$ python -q
>>> import numpy as np
>>> np.set_printoptions(precision=4, suppress=True, linewidth=120)
>>> def rd(a):
...     return np.round(a, 4) + 0
... 
>>> F = np.tril(np.array([[0, 2, 2], [2, 3, 0], [0, 0, 2]]), -1) + np.eye(3, dtype=int)
>>> F
array([[1, 0, 0],
       [2, 1, 0],
       [0, 0, 1]])
>>> rng = np.random.default_rng(788)
>>> idx = rng.permutation(3)
>>> out = F[:, idx] * rng.choice([-1, 1], 3)
>>> out
array([[ 1,  0,  0],
       [ 2,  0, -1],
       [ 0,  1,  0]])
>>> Uu, _, VT = np.linalg.svd(F.T @ out)
>>> rd(np.linalg.lstsq(F, out)[0])
array([[ 1.,  0.,  0.],
       [ 0.,  0., -1.],
       [ 0.,  1.,  0.]])
>>> rd(Uu @ VT)
array([[ 1.,  0.,  0.],
       [ 0.,  0., -1.],
       [ 0.,  1.,  0.]])
>>> rd(np.linalg.norm(F, 1)), rd(np.linalg.norm(F, np.inf))
(np.float64(3.0), np.float64(3.0))
>>> rd(np.linalg.norm(F, axis=0))
array([2.2361, 1.    , 1.    ])
>>> np.linalg.norm(F, axis=1).argmax()
np.int64(1)
>>> data = np.loadtxt("block4.csv", delimiter=",")
>>> data
array([[ 1.12, -2.52,  0.28],
       [ 0.56, -1.26,  0.14],
       [-1.92,  4.32, -0.48],
       [ 0.32, -0.72,  0.08]])
>>> x = np.array([-1, -2, -1])
>>> h = np.maximum(data @ x, 0)
>>> rd(np.tanh(data @ x))
array([ 0.9986,  0.9488, -1.    ,  0.7779])
>>> data * (h > 1e-9)[:, None]
array([[ 1.12, -2.52,  0.28],
       [ 0.56, -1.26,  0.14],
       [-0.  ,  0.  , -0.  ],
       [ 0.32, -0.72,  0.08]])
>>> rd(h)
array([3.64, 1.82, 0.  , 1.04])
>>> Uu, s, VT = np.linalg.svd(data)
>>> np.argmax(s[:-1] / (s[1:] + 1e-6)) + 1
np.int64(1)
>>> rd(s)
array([5.728, 0.   , 0.   ])
>>> out = Uu[:, :1] @ np.diag(s[:1]) @ VT[:1]
>>> rd(np.linalg.norm(data - out, 2)), rd(s[1])
(np.float64(0.0), np.float64(0.0))
>>> rd(np.linalg.norm(data - out) / np.linalg.norm(data))
np.float64(0.0)
>>> rd(np.abs(data - out).max())
np.float64(0.0)
>>> np.linalg.matrix_rank(data, rtol=0.05)
np.int64(1)
>>> np.linalg.matrix_rank(out)
np.int64(1)
>>> W = np.array([[2, 5], [1, 0], [5, 3]])
>>> b = np.array([1, 1])
>>> act = np.maximum(data @ W + b, 0)
>>> rd(act)
array([[2.12, 7.44],
       [1.56, 4.22],
       [0.  , 0.  ],
       [1.32, 2.84]])
>>> np.linalg.matrix_rank(act)
np.int64(2)
>>> (act > 0).astype(int)
array([[1, 1],
       [1, 1],
       [0, 0],
       [1, 1]])
>>> Z = np.array([[-3, -1, 1], [-1, 1, 0]])
>>> W @ Z
array([[-11,   3,   2],
       [ -3,  -1,   1],
       [-18,  -2,   5]])
>>> rd(act @ Z)
array([[-13.8 ,   5.32,   2.12],
       [ -8.9 ,   2.66,   1.56],
       [  0.  ,   0.  ,   0.  ],
       [ -6.8 ,   1.52,   1.32]])
>>> proj = act @ np.linalg.solve(act.T @ act, act.T)
>>> np.allclose(proj @ proj, proj)
True
>>> rd(np.linalg.eigvalsh(proj))
array([0., 0., 1., 1.])
>>> rd((np.eye(4) - proj) @ act)
array([[0., 0.],
       [0., 0.],
       [0., 0.],
       [0., 0.]])
>>> np.trace(proj)
np.float64(2.0)
>>> Uu, s, VT = np.linalg.svd(data)
>>> vecs = VT[:(s > 1e-8).sum()]
>>> x = data[2] + 5 * data[3] + rng.integers(2) * np.eye(3)[1]
>>> rd(x)
array([-0.32,  0.72, -0.08])
>>> rd(np.linalg.norm(x - vecs.T @ vecs @ x))
np.float64(0.0)
>>> rd(np.diag(vecs.T @ vecs))
array([0.1633, 0.8265, 0.0102])
>>> K = np.load("x.npy")
>>> K
array([[  2.2136,   0.1   ,  -0.7   ],
       [ -4.4318,   0.5   ,   1.5   ],
       [ -1.8473,  -0.9   ,   0.6   ],
       [-10.0783,  -0.3   ,   3.3   ],
       [  1.1802,   0.1   ,  -0.4   ],
       [ -4.2533,   0.6   ,   1.4   ],
       [ -4.6296,  -2.    ,   1.5   ],
       [ -0.5876,  -0.2   ,   0.2   ],
       [ -5.6564,   1.3   ,   1.9   ],
       [  3.135 ,  -0.1   ,  -1.1   ]])
>>> # column 0 dominates
>>> out = np.array([[3, -1, -3], [4, -4, 5], [-5, 1, 2]])
>>> np.vstack([K, out.T]).shape
(13, 3)
>>> np.einsum("ij->j", K)
array([-24.9555,  -0.9   ,   8.2   ])
>>> out @ K
Traceback (most recent call last):
  File "<python-input-57>", line 1, in <module>
    out @ K
    ~~~~^~~
ValueError: matmul: Input operand 1 has a mismatch in its core dimension 0, with gufunc signature (n?,k),(k,m?)->(n?,m?) (size 10 is different from 3)
>>> np.linalg.matrix_rank(np.vstack([K, out.T]))
np.int64(3)
>>> G = np.cov(K, rowvar=False)
>>> rd(K.std(axis=0))
array([3.8773, 0.8479, 1.2844])
>>> np.median(K, axis=0)
array([-3.0503,  0.    ,  1.    ])
>>> rd(np.corrcoef(K.T))
array([[ 1.    , -0.0085, -0.9997],
       [-0.0085,  1.    ,  0.0209],
       [-0.9997,  0.0209,  1.    ]])
>>> rd(np.corrcoef(K[:, 1], K[:, 0])[0, 1])
np.float64(-0.0085)
>>> np.argsort(-K.std(axis=0).round(6), kind="stable")
array([0, 2, 1])
>>> M = np.loadtxt("out6.csv", delimiter=",")
>>> M
array([[0., 1., 0.],
       [1., 0., 0.],
       [0., 0., 0.]])
>>> Uu, s, VT = np.linalg.svd(M, full_matrices=False)
>>> Uu.shape, s.shape, VT.shape
((3, 3), (3,), (3, 3))
>>> s / s[0]
array([1., 1., 0.])
>>> np.allclose(Uu * s @ VT, M)
True
>>> W = np.array([[9, 3, 9, 9, 2], [5, 9, 9, 6, 7], [3, 8, 8, 9, 2]])
>>> b = np.array([-4, -1, 4, 1, 5])
>>> act = np.maximum(M @ W + b, 0)
>>> rd((act > 0).mean(axis=0))
array([0.6667, 0.6667, 1.    , 1.    , 1.    ])
>>> Z = np.array([[4, 3], [4, 2], [4, 0], [3, 5], [2, 1]])
>>> act @ Z
array([[133.,  66.],
       [124.,  76.],
       [ 29.,  10.]])
>>> (act @ Z).round(6).argmax(axis=1)
array([0, 0, 0])
>>> W @ Z
array([[115,  80],
       [124,  70],
       [107,  72]])
>>> ev, vecs = np.linalg.eigh(M)
>>> x = np.array([3, 3, 0])
>>> rd(vecs * np.maximum(ev, 0) @ vecs.T)
array([[0.5, 0.5, 0. ],
       [0.5, 0.5, 0. ],
       [0. , 0. , 0. ]])
>>> x @ M @ x
np.float64(18.0)
>>> np.abs(M).sum(axis=1).max(), np.abs(ev).max()
(np.float64(1.0), np.float64(1.0))
>>> (np.sign(vecs[:, -1].round(6)) == np.sign(vecs[0, -1].round(6))).astype(int)
array([1, 1, 0])
>>> m1 = np.loadtxt("a.csv", delimiter=",")
>>> m1
array([[ 2.,  4.,  3.],
       [ 2.,  8.,  7.],
       [ 6., 13., 15.],
       [ 6., 21., 19.],
       [ 6., 23., 23.],
       [ 6., 32., 29.],
       [15., 35., 35.],
       [19., 35., 36.],
       [19., 43., 38.],
       [27., 50., 42.],
       [33., 50., 43.],
       [39., 59., 44.],
       [45., 59., 53.],
       [50., 62., 61.],
       [57., 65., 68.],
       [60., 70., 76.],
       [64., 77., 80.],
       [67., 81., 82.],
       [70., 88., 88.],
       [71., 88., 89.],
       [80., 90., 90.]])
>>> np.linalg.cond(m1) > 100
np.False_
>>> round(np.log10(np.linalg.cond(m1)))
1
>>> rd(np.linalg.norm(m1, 2) / np.linalg.norm(m1))
np.float64(0.9966)
>>> rd(np.abs(np.linalg.svd(m1)[2][-1]))
array([0.1862, 0.6127, 0.7681])
>>> theta = np.radians(72)
>>> Rm = np.eye(3)
>>> Rm[0, 0] = Rm[2, 2] = np.cos(theta)
>>> Rm[0, 2], Rm[2, 0] = -np.sin(theta), np.sin(theta)
>>> rd(Rm)
array([[ 0.309 ,  0.    , -0.9511],
       [ 0.    ,  1.    ,  0.    ],
       [ 0.9511,  0.    ,  0.309 ]])
>>> out = m1 @ Rm.T
>>> rd(np.linalg.svd(m1, compute_uv=False)), rd(np.linalg.svd(out, compute_uv=False))
(array([415.2871,  31.2933,  13.9065]), array([415.2871,  31.2933,  13.9065]))
>>> np.allclose(m1 @ m1.T, out @ out.T)
True
>>> np.allclose(np.linalg.norm(m1, axis=1), np.linalg.norm(out, axis=1))
True
>>> rd(np.abs(out - m1).max(axis=0))
array([140.8737,   0.    ,  14.3322])
>>> G = np.cov(m1, rowvar=False)
>>> rd(np.linalg.eigvalsh(G)[::-1])
array([2212.3831,   19.791 ,    9.6593])
>>> rd(np.polyfit(m1[:, 1], m1[:, 2], 1))
array([ 1.0179, -2.4232])
>>> rd(m1.std(axis=0))
array([26.1672, 26.503 , 27.3487])
>>> np.argwhere(np.triu(np.abs(np.corrcoef(m1.T)) > 0.8, 1))
array([[0, 1],
       [0, 2],
       [1, 2]])
>>> G.shape
(3, 3)
>>> Ac = (m1 - m1.mean(axis=0)) / m1.std(axis=0)
>>> np.argwhere(np.abs(Ac) > 2)
array([], shape=(0, 2), dtype=int64)
>>> b = np.linalg.lstsq(np.delete(Ac, 2, axis=1), Ac[:, 2])[0]
>>> rd(1 - np.var(Ac[:, 2] - np.delete(Ac, 2, axis=1) @ b))
np.float64(0.9803)
>>> W0 = np.load("run14.npy")
>>> W0
array([[ 0,  3, -2,  2],
       [ 3,  0,  3, -2],
       [-2,  3,  0,  3],
       [ 2, -2,  3,  0]])
>>> Uu, s, VT = np.linalg.svd(m1)
>>> rd(s)
array([415.2871,  31.2933,  13.9065])
>>> out = Uu[:, :1] @ np.diag(s[:1]) @ VT[:1]
>>> rd(np.abs(m1 - out).max())
np.float64(13.6057)
>>> np.linalg.matrix_rank(m1, rtol=0.05)
np.int64(2)
>>> np.all(np.linalg.eigvalsh(W0) > 0)
np.False_
>>> A = np.load("dump.npy")
>>> A
array([[-1.5334,  1.2274, -2.2677],
       [ 0.8503, -0.2041, -2.8697],
       [-1.5941, -0.9356, -2.3629],
       [ 1.6788,  2.4644,  0.329 ],
       [ 0.0556,  1.2528,  2.7253],
       [ 2.8069, -1.0569, -0.0652],
       [ 0.0489,  0.617 , -2.9355],
       [ 0.5126,  1.3015,  2.6539],
       [-0.2357, -2.6873, -1.3126],
       [ 0.1932, -1.3802,  2.6566],
       [ 2.4954,  1.4643,  0.793 ],
       [ 2.3574,  1.6989,  0.746 ],
       [ 0.9231,  2.1444,  1.884 ],
       [ 0.6678, -2.8689,  0.5686],
       [ 2.9553, -0.32  , -0.4045],
       [ 0.1157,  1.2719, -2.7145],
       [ 2.6244, -0.1367,  1.447 ],
       [-0.0032, -0.5083, -2.9566],
       [ 0.4222,  2.809 , -0.9652]])
>>> Ac = A - A.mean(axis=0)
>>> Uu, s, VT = np.linalg.svd(Ac, full_matrices=False)
>>> rd(s)
array([9.1483, 6.7902, 5.0475])
>>> np.abs(Uu[:, 0]).argmax()
np.int64(2)
>>> (np.sign(Uu[:, 0]) == np.sign(Uu[0, 0])).astype(int)
array([1, 1, 1, 0, 0, 0, 1, 0, 1, 0, 0, 0, 0, 1, 0, 1, 0, 1, 1])
